In [1]: import numpy as np

In [2]: import numpy.linalg as la

In [3]: np.set_printoptions(suppress=True, linewidth=140)

In [4]: def rd(a):
   ...:     return np.round(a, 2) + 0
   ...: 

In [5]: M = np.loadtxt("sample17.csv", delimiter=",")

In [6]: M
Out[6]: 
array([[  8.,   0.,   8.],
       [-10.,   0., -10.],
       [ 10.,   0.,  10.],
       [ -2.,   0.,  -2.]])

In [7]: rng = np.random.default_rng(198)

In [8]: M2 = M + rng.integers(-2, 3, (4, 1)) @ rng.integers(-2, 3, (1, 3))

In [9]: M2
Out[9]: 
array([[  8.,   0.,   8.],
       [ -9.,  -2., -12.],
       [ 12.,  -4.,   6.],
       [  0.,  -4.,  -6.]])

In [10]: la.matrix_rank(M2 - M, tol=1e-8)
Out[10]: np.int64(1)

In [11]: np.abs(np.diag(la.qr(M)[1])) > 1e-9
Out[11]: array([ True, False, False])

In [12]: rd(np.trace(la.pinv(M) @ M))
Out[12]: np.float64(1.0)

In [13]: rk = la.matrix_rank(M)

In [14]: rk
Out[14]: np.int64(1)

In [15]: ns = la.svd(M)[2][rk:].T

In [16]: np.allclose(M @ ns, 0)
Out[16]: True

In [17]: rd(ns @ ns.T)
Out[17]: 
array([[ 0.5,  0. , -0.5],
       [ 0. ,  1. ,  0. ],
       [-0.5,  0. ,  0.5]])

In [18]: rd(M @ ns)
Out[18]: 
array([[0., 0.],
       [0., 0.],
       [0., 0.],
       [0., 0.]])

In [19]: [int(la.matrix_rank(M[:i])) for i in range(1, len(M) + 1)]
Out[19]: [1, 1, 1, 1]

In [20]: la.matrix_rank(M.T @ M), la.matrix_rank(M @ M.T)
Out[20]: (np.int64(1), np.int64(1))

In [21]: ns.shape
Out[21]: (3, 2)

In [22]: [int(la.matrix_rank(M[:, :j + 1])) for j in range(3)]
Out[22]: [1, 1, 1]

In [23]: np.argsort(-la.norm(M, axis=0).round(6), kind="stable")[:3]
Out[23]: array([0, 2, 1])

In [24]: la.matrix_rank(M, rtol=0.1)
Out[24]: np.int64(1)

In [25]: Uu, sigma, Vh = la.svd(M)

In [26]: rd(sigma)
Out[26]: array([23.15,  0.  ,  0.  ])

In [27]: M2 = Uu[:, :1] @ np.diag(sigma[:1]) @ Vh[:1]

In [28]: rd(np.abs(M - M2).max())
Out[28]: np.float64(0.0)

In [29]: rd(la.norm(M - M2, 2)), rd(sigma[1])
Out[29]: (np.float64(0.0), np.float64(0.0))

In [30]: arr = np.loadtxt("run15.csv", delimiter=",")

In [31]: arr
Out[31]: 
array([[ 0.85, -0.95,  1.52],
       [-0.91,  0.89, -3.14],
       [ 0.91, -1.27, -1.75],
       [-0.06, -0.07, -1.64],
       [-1.79,  2.14, -1.32],
       [-0.06,  0.17,  1.58],
       [-1.72,  2.36,  1.79],
       [-0.87,  1.12,  0.03],
       [-0.89,  1.11,  0.06],
       [ 0.03,  0.11,  1.54],
       [ 1.84, -2.48, -3.45],
       [ 0.89, -0.88,  3.07],
       [ 0.07,  0.05,  1.63],
       [ 1.79, -2.32, -3.39],
       [-1.84,  2.4 ,  3.45],
       [-1.81,  2.38,  3.41],
       [ 1.81, -2.39, -1.82],
       [ 1.84, -2.11,  1.38],
       [ 0.92, -1.15, -1.62],
       [ 0.93, -0.91,  1.51],
       [-0.01, -0.19, -3.24],
       [-1.8 ,  2.2 ,  0.23],
       [ 0.92, -0.92,  3.02],
       [ 1.76, -2.36, -3.48],
       [ 0.86, -1.03,  1.51]])

In [32]: cen = arr - arr.mean(axis=0)

In [33]: Uu, sigma, Vh = la.svd(cen, full_matrices=False)

In [34]: np.abs(Uu[:, 0]).argmax()
Out[34]: np.int64(14)

In [35]: rd(sigma ** 2 / (sigma ** 2).sum())
Out[35]: array([0.7, 0.3, 0. ])

In [36]: rd(cen.mean(axis=0))
Out[36]: array([0., 0., 0.])

In [37]: rd(np.abs(Vh[-1]))
Out[37]: array([0.77, 0.63, 0.04])

In [38]: rd((sigma ** 2).sum() ** 2 / (sigma ** 4).sum())
Out[38]: np.float64(1.73)

In [39]: x0 = np.array([1, 1, 1])

In [40]: y = arr @ x0

In [41]: beta, lr = np.zeros(3), 1 / la.norm(arr, 2) ** 2

In [42]: for i in range(25):
    ...:     beta -= lr * arr.T @ (arr @ beta - y)
    ...:     if i % 5 == 0: print(i, round(la.norm(arr @ beta - y), 2))
    ...: 
0 2.47
5 0.28
10 0.25
15 0.25
20 0.25

In [43]: rd(beta)
Out[43]: array([-0.05,  0.14,  1.06])

In [44]: M2 = np.c_[arr[:, :2] @ np.array([[-1, -1], [-1, -1]]), np.array([-3, 3, 1, 3, 0, -2, -1, 2, -1, -2, 2, -2, 3, 2, -1, 3, -2, 2, 0, 2, 3, -2, 1, 3, 1])]

In [45]: rd(M2)
Out[45]: 
array([[ 0.1 ,  0.1 , -3.  ],
       [ 0.02,  0.02,  3.  ],
       [ 0.36,  0.36,  1.  ],
       [ 0.13,  0.13,  3.  ],
       [-0.35, -0.35,  0.  ],
       [-0.11, -0.11, -2.  ],
       [-0.64, -0.64, -1.  ],
       [-0.25, -0.25,  2.  ],
       [-0.22, -0.22, -1.  ],
       [-0.14, -0.14, -2.  ],
       [ 0.64,  0.64,  2.  ],
       [-0.01, -0.01, -2.  ],
       [-0.12, -0.12,  3.  ],
       [ 0.53,  0.53,  2.  ],
       [-0.56, -0.56, -1.  ],
       [-0.57, -0.57,  3.  ],
       [ 0.58,  0.58, -2.  ],
       [ 0.27,  0.27,  2.  ],
       [ 0.23,  0.23,  0.  ],
       [-0.02, -0.02,  2.  ],
       [ 0.2 ,  0.2 ,  3.  ],
       [-0.4 , -0.4 , -2.  ],
       [ 0.  ,  0.  ,  1.  ],
       [ 0.6 ,  0.6 ,  3.  ],
       [ 0.17,  0.17,  1.  ]])

In [46]: rd(la.lstsq(arr, M2[:, 0])[0])
Out[46]: array([-1., -1.,  0.])

In [47]: la.matrix_rank(M2)
Out[47]: np.int64(2)

In [48]: rd(la.norm(M, axis=0))
Out[48]: array([16.37,  0.  , 16.37])

In [49]: rd(la.norm(M[0], 1)), rd(la.norm(M[0], np.inf))
Out[49]: (np.float64(16.0), np.float64(8.0))

In [50]: la.norm(M, axis=1).argmax()
Out[50]: np.int64(1)

In [51]: Uu, sigma, Vh = la.svd(arr)

In [52]: rd(sigma)
Out[52]: array([12.79,  8.5 ,  0.18])

In [53]: np.argmax(sigma[:-1] / (sigma[1:] + 1e-6)) + 1
Out[53]: np.int64(2)

In [54]: M2 = Uu[:, :2] @ np.diag(sigma[:2]) @ Vh[:2]

In [55]: rd(la.norm(arr - M2, 2)), rd(sigma[2])
Out[55]: (np.float64(0.18), np.float64(0.18))

In [56]: rd(np.abs(arr - M2).max())
Out[56]: np.float64(0.07)

In [57]: rd(la.norm(arr - M2) / la.norm(arr))
Out[57]: np.float64(0.01)

In [58]: E = np.loadtxt("case5.csv", delimiter=",")

In [59]: E
Out[59]: 
array([[-7.,  4., -7.,  4.],
       [-5., -4., -5., -4.],
       [-7.,  4., -7.,  4.],
       [-5., -4., -5., -4.]])

In [60]: # row 2 repeats row 0

In [61]: hat = np.triu(np.array([[1, -3, -2, -3], [4, -4, -3, -4], [4, -4, -2, 3], [-5, -1, 3, 3]]), 1) + np.eye(4)

In [62]: M2 = hat @ E @ la.inv(hat)

In [63]: rd(np.poly(M2))
Out[63]: array([  1.,  22., 192.,   0.,   0.])

In [64]: M2
Out[64]: 
array([[  37.,  131.,  504., -857.],
       [  36.,  108.,  432., -756.],
       [ -22.,  -74., -288.,  494.],
       [  -5.,  -19.,  -72.,  121.]])

In [65]: la.matrix_rank(M2)
Out[65]: np.int64(2)

In [66]: np.trace(M2), np.trace(E)
Out[66]: (np.float64(-22.0), np.float64(-22.0))

In [67]: rd(np.abs(la.eigvals(E)).max())
Out[67]: np.float64(13.86)

In [68]: E @ E
Out[68]: 
array([[ 58., -88.,  58., -88.],
       [110.,  -8., 110.,  -8.],
       [ 58., -88.,  58., -88.],
       [110.,  -8., 110.,  -8.]])

In [69]: np.trace(E)
Out[69]: np.float64(-22.0)

In [70]: M2 = E + rng.integers(-2, 3, (4, 2)) @ rng.integers(-2, 3, (2, 4))

In [71]: M2
Out[71]: 
array([[ -5.,   5.,  -6.,   5.],
       [ -5.,  -1.,  -5.,  -1.],
       [-13.,   7., -10.,   7.],
       [ -3.,  -3.,  -4.,  -3.]])

In [72]: M2 - E
Out[72]: 
array([[ 2.,  1.,  1.,  1.],
       [ 0.,  3.,  0.,  3.],
       [-6.,  3., -3.,  3.],
       [ 2.,  1.,  1.,  1.]])

In [73]: cov = E.T @ E

In [74]: np.trace(cov), (E ** 2).sum()
Out[74]: (np.float64(424.0), np.float64(424.0))

In [75]: la.matrix_rank(cov)
Out[75]: np.int64(2)

In [76]: (E @ E.T).shape
Out[76]: (4, 4)

In [77]: cov
Out[77]: 
array([[148., -16., 148., -16.],
       [-16.,  64., -16.,  64.],
       [148., -16., 148., -16.],
       [-16.,  64., -16.,  64.]])

In [78]: np.diag(cov)
Out[78]: array([148.,  64., 148.,  64.])

In [79]: np.argsort(-la.norm(E, axis=0).round(6), kind="stable")[:3]
Out[79]: array([0, 2, 1])

In [80]: [round(float(x), 2) for x in la.svd(E, compute_uv=False)[:3]]
Out[80]: [17.37, 11.05, 0.0]
